% python3 -q
>>> import numpy as np
>>> np.set_printoptions(suppress=True, linewidth=120)
>>> def rnd(a):
...     return np.round(a, 2) + 0
... 
>>> M = np.load("x.npy")
>>> M
array([[ 0.3,  1.1,  0. , -2.4, -1.6,  1. , -0.3,  0.9, -1.3,  0.4,  1.5,  1.3,  1.3, -2. ],
       [ 1. ,  1.1,  0.4,  0.7, -1. , -1. , -0.8,  0.7,  0.4,  1.5,  0.1,  0.7, -0.8, -1.9],
       [ 1. , -0.1, -1.2,  1.1, -0.1, -0.2, -0.3,  1.1,  0.5,  1.2, -1.8, -1. , -0.4, -1.7],
       [-0.3,  1.1, -0.3, -0.7, -0.4,  0.4, -1.4,  0.3,  0.1, -1.2, -0.1, -0.2,  0.1,  1.2],
       [-0.8,  1.1, -1.4,  0.4, -0.5,  0.9,  0.3,  1.2, -0.1, -0.6,  0.7, -0.4, -0.3, -1.3],
       [ 0.4,  1.2,  0.8, -1.5, -0.3,  0.2, -0.2,  0.8,  0.4, -0.1,  1. ,  0.4,  0.7, -2. ],
       [-1.3,  0. ,  0.2, -0.1,  0.9, -0.6,  0. ,  1.1, -0.3, -0.2,  1.4,  1.4, -1. , -0.1],
       [-0.3,  0.3,  0.1,  0.5, -2.4,  1.8, -0.3,  0.2,  1.2, -1.1,  1.3, -0.8, -0.1, -1.2],
       [ 0.7,  0.8, -1.1, -0.8, -0.9, -1. ,  0.8,  0.2, -0.6,  0.3, -0.3,  0.2, -0.3,  0.2],
       [-1.9, -0.4,  0.4, -0.9,  0.6,  0.4, -1.4, -1. ,  0.1,  2.2,  1.2,  0.5, -1.5,  0.9],
       [ 0.1, -0.5,  1.3, -0.7,  2.5,  0. , -1.2,  3.2,  1.6, -0.4,  0.2, -0.1, -0.3,  0.5],
       [-0.4,  0.2, -0.3,  0. , -0.6, -1.1,  0.5, -0.9,  1.1,  0.5,  1.4,  0.5,  0.9, -1.6],
       [-0.5,  1.5,  0.5,  0.3,  2.3, -2.1,  0.2, -0.3,  0.8, -0.6, -0.8, -0.5,  1. ,  0.6],
       [ 0.8, -2.2, -1. ,  1.2, -0.3,  1.3,  0.5,  0.6,  0.2, -1.2, -0.8,  0.5, -0.6,  0.6],
       [-0.8,  0.3, -0.5, -0.7,  1.1, -1.7, -0.2,  0.9,  0.2,  1.3, -2.9, -0.6, -0.2, -1.2],
       [-0.7,  1.4,  0.7,  0.4, -0.7, -0.5, -0.9,  1.9,  0. ,  0.7,  2. ,  1.5, -1.3, -0.4]])
>>> M2 = np.c_[M[:, :1] @ np.array([[3]]), np.array([-2, -2, 1, -3, 0, 2, -1, 2, -3, 0, 3, 2, -3, 2, -3, -3])]
>>> rnd(M2)
array([[ 0.9, -2. ],
       [ 3. , -2. ],
       [ 3. ,  1. ],
       [-0.9, -3. ],
       [-2.4,  0. ],
       [ 1.2,  2. ],
       [-3.9, -1. ],
       [-0.9,  2. ],
       [ 2.1, -3. ],
       [-5.7,  0. ],
       [ 0.3,  3. ],
       [-1.2,  2. ],
       [-1.5, -3. ],
       [ 2.4,  2. ],
       [-2.4, -3. ],
       [-2.1, -3. ]])
>>> np.linalg.matrix_rank(M2)
np.int64(2)
>>> rnd(np.linalg.norm(np.linalg.qr(M)[0].T @ M2, axis=0) ** 2 / ((M2 ** 2).sum(axis=0) + 1e-12))
array([1.  , 0.97])
>>> w1 = np.array([[1, 3, 3, 2, 2, 0],
...     [3, 0, 2, 3, 1, 1],
...     [1, 3, 3, 2, 3, 3],
...     [3, 3, 2, 0, 0, 3],
...     [2, 1, 3, 1, 2, 3],
...     [2, 2, 1, 0, 2, 3],
...     [3, 0, 3, 2, 3, 3],
...     [3, 0, 2, 1, 0, 3],
...     [2, 1, 3, 3, 3, 1],
...     [2, 1, 3, 0, 1, 3],
...     [3, 2, 3, 2, 0, 1],
...     [1, 2, 1, 3, 0, 3],
...     [0, 1, 2, 2, 1, 2],
...     [1, 3, 0, 2, 2, 0]])
>>> c = np.array([1, 1, 2, 0, 3, 1])
>>> hid = np.maximum(M @ w1 + c, 0)
>>> print(np.linalg.matrix_rank(hid))
6
>>> (hid > 0).astype(int)
array([[1, 0, 1, 1, 0, 1],
       [1, 1, 1, 1, 0, 1],
       [1, 0, 1, 0, 0, 1],
       [0, 0, 0, 1, 0, 0],
       [1, 0, 1, 0, 0, 1],
       [1, 0, 1, 1, 1, 1],
       [1, 1, 1, 1, 0, 1],
       [1, 1, 1, 0, 1, 0],
       [0, 0, 0, 1, 0, 0],
       [0, 1, 0, 0, 1, 1],
       [1, 1, 1, 1, 1, 1],
       [1, 0, 1, 1, 1, 1],
       [1, 1, 1, 1, 1, 1],
       [0, 1, 0, 0, 1, 1],
       [0, 0, 0, 0, 0, 0],
       [1, 1, 1, 1, 0, 1]])
>>> rnd((hid > 0).mean(axis=0))
array([0.69, 0.5 , 0.69, 0.62, 0.44, 0.75])
>>> Z = np.array([[0, 2, 1], [2, 2, 2], [0, 1, 2], [0, 1, 0], [2, 2, 0], [2, 2, 2]])
>>> print(w1 @ Z)
[[10 17 13]
 [ 4 15  9]
 [18 25 19]
 [12 20 19]
 [12 20 16]
 [14 19 14]
 [12 23 15]
 [ 6 15 13]
 [10 20 12]
 [10 17 16]
 [ 6 17 15]
 [10 16 13]
 [ 8 12 10]
 [10 14  7]]
>>> vec = np.array([0, 1, 1, 2, 3, 2, 5, 2, 4, 0, 1, 4, 0, 0])
>>> np.sign((M @ vec).round(6))
array([-1., -1., -1., -1.,  1.,  1.,  1., -1., -1., -1.,  1.,  1.,  1.,  1., -1.,  1.])
>>> (M @ vec).argmax()
np.int64(10)
>>> M @ np.eye(14)[3]
array([-2.4,  0.7,  1.1, -0.7,  0.4, -1.5, -0.1,  0.5, -0.8, -0.9, -0.7,  0. ,  0.3,  1.2, -0.7,  0.4])
>>> rnd(M @ (2 * vec))
array([ -9.4,  -0.4,  -5.8, -15.8,   6.8,   6.6,  19. ,  -0.8,  -8.2,  -9.2,  27. ,   8.8,  12.2,  13.2, -10.8,  14.2])
>>> gram = M.T @ M
>>> (M @ M.T).shape
(16, 16)
>>> rnd(np.linalg.norm(M, 1)), rnd(np.linalg.norm(M, np.inf))
(np.float64(17.5), np.float64(15.4))
>>> np.linalg.norm(M, axis=1).argmax()
np.int64(10)
>>> rnd(np.linalg.norm(M[13], 1)), rnd(np.linalg.norm(M[13], np.inf))
(np.float64(11.8), np.float64(2.2))
>>> rnd(np.linalg.norm(M, 2))
np.float64(7.39)
>>> X = np.load("case15.npy")
>>> X
array([[-1, -1, -2, -1,  0,  0, -2,  1,  0,  0,  0,  0,  0,  1, -1],
       [ 3,  3,  2,  3,  4,  4,  2,  5,  4,  4,  4,  4,  4,  5,  3],
       [ 0,  0, -1,  0,  1,  1, -1,  2,  1,  1,  1,  1,  1,  2,  0],
       [-2, -2, -3, -2, -1, -1, -3,  0, -1, -1, -1, -1, -1,  0, -2],
       [-2, -2, -3, -2, -1, -1, -3,  0, -1, -1, -1, -1, -1,  0, -2],
       [ 0,  0, -1,  0,  1,  1, -1,  2,  1,  1,  1,  1,  1,  2,  0],
       [-2, -2, -3, -2, -1, -1, -3,  0, -1, -1, -1, -1, -1,  0, -2],
       [-1, -1, -2, -1,  0,  0, -2,  1,  0,  0,  0,  0,  0,  1, -1],
       [ 3,  3,  2,  3,  4,  4,  2,  5,  4,  4,  4,  4,  4,  5,  3],
       [ 1,  1,  0,  1,  2,  2,  0,  3,  2,  2,  2,  2,  2,  3,  1],
       [-2, -2, -3, -2, -1, -1, -3,  0, -1, -1, -1, -1, -1,  0, -2],
       [ 4,  4,  3,  4,  5,  5,  3,  6,  5,  5,  5,  5,  5,  6,  4],
       [ 2,  2,  1,  2,  3,  3,  1,  4,  3,  3,  3,  3,  3,  4,  2],
       [ 1,  1,  0,  1,  2,  2,  0,  3,  2,  2,  2,  2,  2,  3,  1],
       [-2, -2, -3, -2, -1, -1, -3,  0, -1, -1, -1, -1, -1,  0, -2],
       [ 0,  0, -1,  0,  1,  1, -1,  2,  1,  1,  1,  1,  1,  2,  0]])
>>> rank = np.linalg.matrix_rank(X)
>>> rank
np.int64(2)
>>> ns = np.linalg.svd(X)[2][rank:].T
>>> ns.shape
(15, 13)
>>> np.linalg.matrix_rank(X.T @ X), np.linalg.matrix_rank(X @ X.T)
(np.int64(2), np.int64(2))
>>> [int(np.linalg.matrix_rank(X[:, :j + 1])) for j in range(15)]
[1, 1, 2, 2, 2, 2, 2, 2, 2, 2, 2, 2, 2, 2, 2]
>>> np.allclose(X @ ns, 0)
True
>>> [int(np.linalg.matrix_rank(np.delete(X, i, axis=0))) for i in range(16)]
[2, 2, 2, 2, 2, 2, 2, 2, 2, 2, 2, 2, 2, 2, 2, 2]
>>> print(rnd(np.trace(np.linalg.pinv(X) @ X)))
2.0
>>> np.linalg.lstsq(X[:-1].T, X[-1])[2]
np.int32(2)
>>> print(np.abs(np.diag(np.linalg.qr(X)[1])) > 1e-9)
[ True False  True False False False False False False False False False False False False]
>>> U, sigma, vt = np.linalg.svd(X)
>>> vecs = vt[:(sigma > 1e-8).sum()]
>>> rng = np.random.default_rng(5)
>>> vec = X[11] + -2 * X[12] + rng.integers(2) * np.eye(15)[6]
>>> print(vec)
[ 0.  0.  1.  0. -1. -1.  2. -2. -1. -1. -1. -1. -1. -2.  0.]
>>> rnd(np.linalg.norm(vec - vecs.T @ vecs @ vec))
np.float64(0.84)
>>> rnd(np.diag(vecs.T @ vecs))
array([0.1 , 0.1 , 0.29, 0.1 , 0.08, 0.08, 0.29, 0.24, 0.08, 0.08, 0.08, 0.08, 0.08, 0.24, 0.1 ])
>>> M2 = X / np.linalg.norm(X, axis=1, keepdims=True)
>>> gram = M2 @ M2.T
>>> print((gram - 2 * np.eye(16)).round(6).argmax(axis=1))
[ 7  8  5  4  3  2  3  0  1 13  3  1  1  9  3  2]
>>> rnd(np.degrees(np.arccos(np.clip(gram[3, 11], -1, 1))))
np.float64(137.04)
>>> W0 = np.loadtxt("w.csv", delimiter=",")
>>> print(W0)
[[ 3.07  3.04 -0.07  2.99  0.    0.06 -0.02  2.84  2.98 -9.02  2.93  0.    6.08  8.96 -0.04]
 [ 0.97 -1.    2.06 -3.08 -2.96  1.02 -2.05 -1.04  0.12  1.08  2.95 -2.88  3.24 -0.89  2.97]
 [-2.93  0.09  2.88 12.09  5.95 -5.97 -6.1   9.12 -0.11 -9.03  5.92 -3.06 -3.04  0.06 -0.14]
 [ 1.8  -1.07  5.21 -0.98 -3.93 -0.05 -6.19  2.09  1.12 -3.9   8.92 -6.96  7.02  1.08  6.04]
 [-1.11 -0.97  4.08  5.07  1.01 -2.88 -5.88  5.   -0.08 -4.97  7.12 -4.97  0.99 -1.13  3.  ]
 [ 3.09  0.    4.88  0.   -3.98 -0.25 -6.02  3.15  2.06 -7.06  9.92 -6.84  9.08  4.04  5.9 ]]
>>> M2 = W0 / np.sqrt((W0 ** 2).mean(axis=1, keepdims=True))
>>> np.linalg.matrix_rank(M2) == np.linalg.matrix_rank(W0)
np.True_
>>> rnd(np.linalg.norm(M2, axis=1))
array([3.87, 3.87, 3.87, 3.87, 3.87, 3.87])
>>> M2 = W0 + rng.integers(-2, 3, (6, 3)) @ rng.integers(-2, 3, (3, 15))
>>> rnd(M2)
array([[  7.07,  -4.96,   3.93,   0.99,  -6.  ,   2.06,  -0.02,   4.84,   6.98, -13.02,   4.93,   0.  ,  16.08,
         10.96,  -4.04],
       [  1.97,  -3.  ,   4.06,  -4.08,  -3.96,   1.02,  -0.05,   0.96,   2.12,   0.08,   0.95,  -1.88,   4.24,
          0.11,   0.97],
       [ -4.93,   6.09,  -0.12,  15.09,  10.95,  -8.97,  -6.1 ,   6.12,  -2.11,  -7.03,   5.92,  -2.06, -11.04,
         -3.94,   2.86],
       [ -1.2 ,   0.93,   3.21,  -2.98,  -3.93,   2.95,  -8.19,   3.09,  -2.88,  -0.9 ,   7.92,  -9.96,   7.02,
          5.08,   8.04],
       [ -5.11,   3.03,  -1.92,   5.07,   1.01,   1.12, -13.88,   1.  ,  -8.08,  -0.97,  13.12, -10.97,   2.99,
          0.87,   9.  ],
       [ -4.91,   8.  ,  -3.12,  -2.  ,  -1.98,   5.75, -14.02,   1.15,  -9.94,   0.94,  11.92, -14.84,   7.08,
         10.04,  13.9 ]])
>>> print(np.linalg.matrix_rank(M2 - W0, tol=1e-8))
3
